$ ipython --no-banner

In [1]: import numpy as np

In [2]: np.set_printoptions(precision=2, suppress=True, linewidth=160)

In [3]: tidy = lambda a: np.round(a, 2) + 0

In [4]: q, _ = np.linalg.qr(np.array([[0.0, -0.9, 0.1, -1.0, 0.4, -0.2],
   ...:     [0.8, -1.7, 1.7, 1.2, 0.9, 1.6],
   ...:     [0.9, -1.2, 0.0, -0.8, 0.8, 0.9],
   ...:     [0.1, -0.6, 0.9, -0.9, 0.3, 0.6],
   ...:     [0.5, -0.5, 0.7, -0.3, -2.1, -0.8],
   ...:     [-0.1, -2.0, 0.0, 0.2, 0.5, 0.0]]))

In [5]: ev = np.array([-3, 0, -3, 5, -4, 5])

In [6]: F = q @ np.diag(ev) @ q.T

In [7]: tidy(F)
Out[7]: 
array([[ 4.21, -0.35, -0.39, -0.33,  1.03, -1.52],
       [-0.35, -0.9 , -1.09, -3.12, -0.58,  0.89],
       [-0.39, -1.09, -2.49,  1.62,  0.51, -0.02],
       [-0.33, -3.12,  1.62,  2.37,  1.12,  0.61],
       [ 1.03, -0.58,  0.51,  1.12, -3.38, -0.87],
       [-1.52,  0.89, -0.02,  0.61, -0.87,  0.2 ]])

In [8]: ev, evecs = np.linalg.eigh(F)

In [9]: x = np.array([-2, 2, 0, -2, 0, 1])

In [10]: tidy(np.abs(F).sum(axis=1).max()), tidy(np.abs(ev).max())
Out[10]: (np.float64(9.17), np.float64(5.0))

In [11]: tidy(np.linalg.eigvalsh(F[1:, 1:]))
Out[11]: array([-3.93, -3.  , -2.98,  0.7 ,  5.  ])

In [12]: tidy(x @ F @ x)
Out[12]: np.float64(55.23)

In [13]: left, sig, VT = np.linalg.svd(F)

In [14]: tidy(sig)
Out[14]: array([5., 5., 4., 3., 3., 0.])

In [15]: np.argmax(sig[:-1] / (sig[1:] + 1e-6)) + 1
Out[15]: np.int64(5)

In [16]: out = left[:, :5] @ np.diag(sig[:5]) @ VT[:5]

In [17]: tidy(np.linalg.norm(F - out, 2)), tidy(sig[5])
Out[17]: (np.float64(0.0), np.float64(0.0))

In [18]: np.linalg.matrix_rank(out)
Out[18]: np.int64(5)

In [19]: tidy(out)
Out[19]: 
array([[ 4.21, -0.35, -0.39, -0.33,  1.03, -1.52],
       [-0.35, -0.9 , -1.09, -3.12, -0.58,  0.89],
       [-0.39, -1.09, -2.49,  1.62,  0.51, -0.02],
       [-0.33, -3.12,  1.62,  2.37,  1.12,  0.61],
       [ 1.03, -0.58,  0.51,  1.12, -3.38, -0.87],
       [-1.52,  0.89, -0.02,  0.61, -0.87,  0.2 ]])

In [20]: left, sig = np.linalg.svd(out)
---------------------------------------------------------------------------
ValueError                                Traceback (most recent call last)
Cell In[20], line 1
----> 1 left, sig = np.linalg.svd(out)

ValueError: too many values to unpack (expected 2)

In [21]: left, sig, VT = np.linalg.svd(out, full_matrices=False)

In [22]: tidy(left.T @ left)
Out[22]: 
array([[1., 0., 0., 0., 0., 0.],
       [0., 1., 0., 0., 0., 0.],
       [0., 0., 1., 0., 0., 0.],
       [0., 0., 0., 1., 0., 0.],
       [0., 0., 0., 0., 1., 0.],
       [0., 0., 0., 0., 0., 1.]])

In [23]: np.allclose(left * sig @ VT, out)
Out[23]: True

In [24]: (sig > 1e-8).sum()
Out[24]: np.int64(5)

In [25]: tidy(np.cumsum(sig ** 2) / np.sum(sig ** 2))
Out[25]: array([0.3 , 0.6 , 0.79, 0.89, 1.  , 1.  ])

In [26]: tidy(np.sqrt((sig ** 2).sum())), tidy(np.linalg.norm(out))
Out[26]: (np.float64(9.17), np.float64(9.17))

In [27]: X = np.array([[0, 2, 2, 3, 2], [4, 4, 3, 2, 5], [5, 1, 3, 3, 5]])

In [28]: X[-1] = X[0] + -1 * X[1]

In [29]: X
Out[29]: 
array([[ 0,  2,  2,  3,  2],
       [ 4,  4,  3,  2,  5],
       [-4, -2, -1,  1, -3]])

In [30]: rk = np.linalg.matrix_rank(F)

In [31]: rk
Out[31]: np.int64(5)

In [32]: N = np.linalg.svd(F)[2][rk:].T

In [33]: tidy(N @ N.T)
Out[33]: 
array([[ 0.14,  0.08, -0.02,  0.07, -0.04,  0.32],
       [ 0.08,  0.04, -0.01,  0.04, -0.02,  0.18],
       [-0.02, -0.01,  0.  , -0.01,  0.01, -0.05],
       [ 0.07,  0.04, -0.01,  0.03, -0.02,  0.16],
       [-0.04, -0.02,  0.01, -0.02,  0.01, -0.09],
       [ 0.32,  0.18, -0.05,  0.16, -0.09,  0.77]])

In [34]: tidy(N[:, 0] / N[np.abs(N[:, 0]).round(6).argmax(), 0])
Out[34]: array([ 0.42,  0.24, -0.06,  0.21, -0.11,  1.  ])

In [35]: np.allclose(F @ N, 0)
Out[35]: True

In [36]: mat = np.load("layer18.npy")

In [37]: mat
Out[37]: 
array([[-1,  0,  0,  0],
       [ 3,  2,  0,  0],
       [ 0,  0, -1,  0],
       [ 0,  0,  3,  2]])

In [38]: tidy(np.linalg.det(mat[::-1]))
Out[38]: np.float64(4.0)

In [39]: np.poly(mat)
Out[39]: array([ 1., -2., -3.,  4.,  4.])

In [40]: tidy(np.linalg.det(2 * mat)), tidy(np.linalg.det(mat))
Out[40]: (np.float64(64.0), np.float64(4.0))

In [41]: np.kron(np.eye(2, dtype=int), mat)
Out[41]: 
array([[-1,  0,  0,  0,  0,  0,  0,  0],
       [ 3,  2,  0,  0,  0,  0,  0,  0],
       [ 0,  0, -1,  0,  0,  0,  0,  0],
       [ 0,  0,  3,  2,  0,  0,  0,  0],
       [ 0,  0,  0,  0, -1,  0,  0,  0],
       [ 0,  0,  0,  0,  3,  2,  0,  0],
       [ 0,  0,  0,  0,  0,  0, -1,  0],
       [ 0,  0,  0,  0,  0,  0,  3,  2]])

In [42]: tidy(np.linalg.eigvals(mat).sum().real)
Out[42]: np.float64(2.0)

In [43]: mat @ mat
Out[43]: 
array([[1, 0, 0, 0],
       [3, 4, 0, 0],
       [0, 0, 1, 0],
       [0, 0, 3, 4]])

In [44]: np.trace(mat)
Out[44]: np.int64(2)

In [45]: np.allclose(mat @ mat.T, mat.T @ mat)
Out[45]: False

In [46]: np.linalg.determinant(mat)
---------------------------------------------------------------------------
AttributeError                            Traceback (most recent call last)
Cell In[46], line 1
----> 1 np.linalg.determinant(mat)

AttributeError: module 'numpy.linalg' has no attribute 'determinant'

In [47]: tidy(np.linalg.det(mat))
Out[47]: np.float64(4.0)

In [48]: W0 = np.load("run2.npy")

In [49]: W0
Out[49]: 
array([[3, 2, 2, 0, 2],
       [0, 3, 1, 0, 1],
       [0, 0, 2, 0, 1],
       [0, 0, 0, 0, 1],
       [0, 0, 0, 0, 1]])

In [50]: tidy(np.linalg.det(W0))
Out[50]: np.float64(0.0)

In [51]: (W0 - W0.T) / 2
Out[51]: 
array([[ 0. ,  1. ,  1. ,  0. ,  1. ],
       [-1. ,  0. ,  0.5,  0. ,  0.5],
       [-1. , -0.5,  0. ,  0. ,  0.5],
       [ 0. ,  0. ,  0. ,  0. ,  0.5],
       [-1. , -0.5, -0.5, -0.5,  0. ]])

In [52]: W0.inv()
---------------------------------------------------------------------------
AttributeError                            Traceback (most recent call last)
Cell In[52], line 1
----> 1 W0.inv()

AttributeError: 'numpy.ndarray' object has no attribute 'inv'

In [53]: tidy(np.abs(np.linalg.eigvals(W0)).max())
Out[53]: np.float64(3.0)

In [54]: W0 @ W0
Out[54]: 
array([[ 9, 12, 12,  0, 12],
       [ 0,  9,  5,  0,  5],
       [ 0,  0,  4,  0,  3],
       [ 0,  0,  0,  0,  1],
       [ 0,  0,  0,  0,  1]])

In [55]: np.linalg.matrix_rank(W0 - W0[0, 0] * np.eye(5))
Out[55]: np.int64(4)

In [56]: tidy(np.sort(np.linalg.eigvals(W0)))
Out[56]: array([0., 1., 2., 3., 3.])

In [57]: np.prod(np.diag(W0)), tidy(np.linalg.det(W0))
Out[57]: (np.int64(0), np.float64(0.0))

In [58]: np.abs(np.diag(np.linalg.qr(W0)[1])) > 1e-9
Out[58]: array([ True,  True,  True, False,  True])

In [59]: np.allclose(W0[:-1].T @ np.linalg.lstsq(W0[:-1].T, W0[-1])[0], W0[-1])
Out[59]: True

In [60]: tidy(np.trace(np.linalg.pinv(W0) @ W0))
Out[60]: np.float64(4.0)

In [61]: q, _ = np.linalg.qr(np.array([[-1.7, -0.8, -0.3, -0.1, 0.7, 0.2],
    ...:     [1.2, 0.4, 2.2, -1.0, -0.4, -0.2],
    ...:     [1.3, -0.9, 0.4, 0.0, 0.3, -1.3],
    ...:     [-0.1, -1.6, 0.0, -0.3, 0.0, -1.2],
    ...:     [-0.3, -0.5, -1.3, 0.3, 2.2, -0.3],
    ...:     [0.6, -0.1, -1.2, -0.5, 0.7, -1.1]]))

In [62]: evecs, _ = np.linalg.qr(np.array([[1.3, -0.8, 0.7, -1.1, -0.6],
    ...:     [-0.3, 0.9, 0.6, -1.8, 2.5],
    ...:     [1.1, -0.2, 0.0, 0.3, 1.3],
    ...:     [1.1, 1.2, -0.9, -0.5, 0.5],
    ...:     [0.7, 1.2, 1.0, 2.0, -0.3]]))

In [63]: sig = 5 * 0.9 ** np.arange(5)

In [64]: J = q[:, :5] * sig @ evecs[:5]

In [65]: tidy(J)
Out[65]: 
array([[ 3.54, -1.4 , -0.36, -0.11,  1.01],
       [ 1.07,  2.49,  1.15,  1.13, -2.57],
       [-1.76, -0.32,  0.73,  3.18, -0.51],
       [ 0.89, -2.07,  2.22,  1.87,  0.52],
       [ 0.41,  0.88, -1.57,  1.73,  2.2 ],
       [-0.69,  1.84,  2.38, -0.33,  2.19]])

In [66]: out = np.c_[J[:, :4] @ np.array([[0, 1, -3, -2], [2, -2, -3, 3], [0, 2, -3, -3], [-2, 1, 1, 2]]), np.array([-4, 1, -4, -3, 3, -2])]

In [67]: tidy(out)
Out[67]: 
array([[ -2.57,   5.5 ,  -5.46, -10.4 ,  -4.  ],
       [  2.73,  -0.48, -13.02,   4.14,   1.  ],
       [ -7.  ,   3.52,   7.22,   6.72,  -4.  ],
       [ -7.88,  11.34,  -1.25, -10.9 ,  -3.  ],
       [ -1.71,  -2.76,   2.59,  10.  ,   3.  ],
       [  4.34,   0.06, -10.91,  -0.91,  -2.  ]])

In [68]: np.linalg.matrix_rank(np.c_[J, out])
Out[68]: np.int64(6)

In [69]: tidy(np.linalg.norm(np.linalg.qr(J)[0].T @ out, axis=0) ** 2 / ((out ** 2).sum(axis=0) + 1e-12))
Out[69]: array([1.  , 1.  , 1.  , 1.  , 0.67])

In [70]: x = np.array([8, 8, 4, 8, 0])

In [71]: rhs = out @ x

In [72]: tidy(np.linalg.lstsq(out, rhs)[0])
Out[72]: array([8., 8., 4., 8., 0.])

In [73]: rng = np.random.default_rng(3920)

In [74]: rhs = rhs + 0.02 * rng.normal(size=6)

In [75]: tidy(rhs)
Out[75]: array([-81.64,  -0.98,  54.86, -64.54,  54.63, -15.74])

In [76]: c, *_ = np.linalg.lstsq(out, rhs)

In [77]: c.round()
Out[77]: array([ 8.,  8.,  4.,  8., -0.])

In [78]: tidy(c)
Out[78]: array([7.99, 7.99, 4.  , 8.  , 0.  ])

In [79]: [round(float(np.linalg.norm(np.linalg.solve(out.T @ out + lam * np.eye(5), out.T @ rhs))), 2) for lam in (0, 1, 10, 100)]
Out[79]: [14.41, 10.37, 6.21, 4.71]
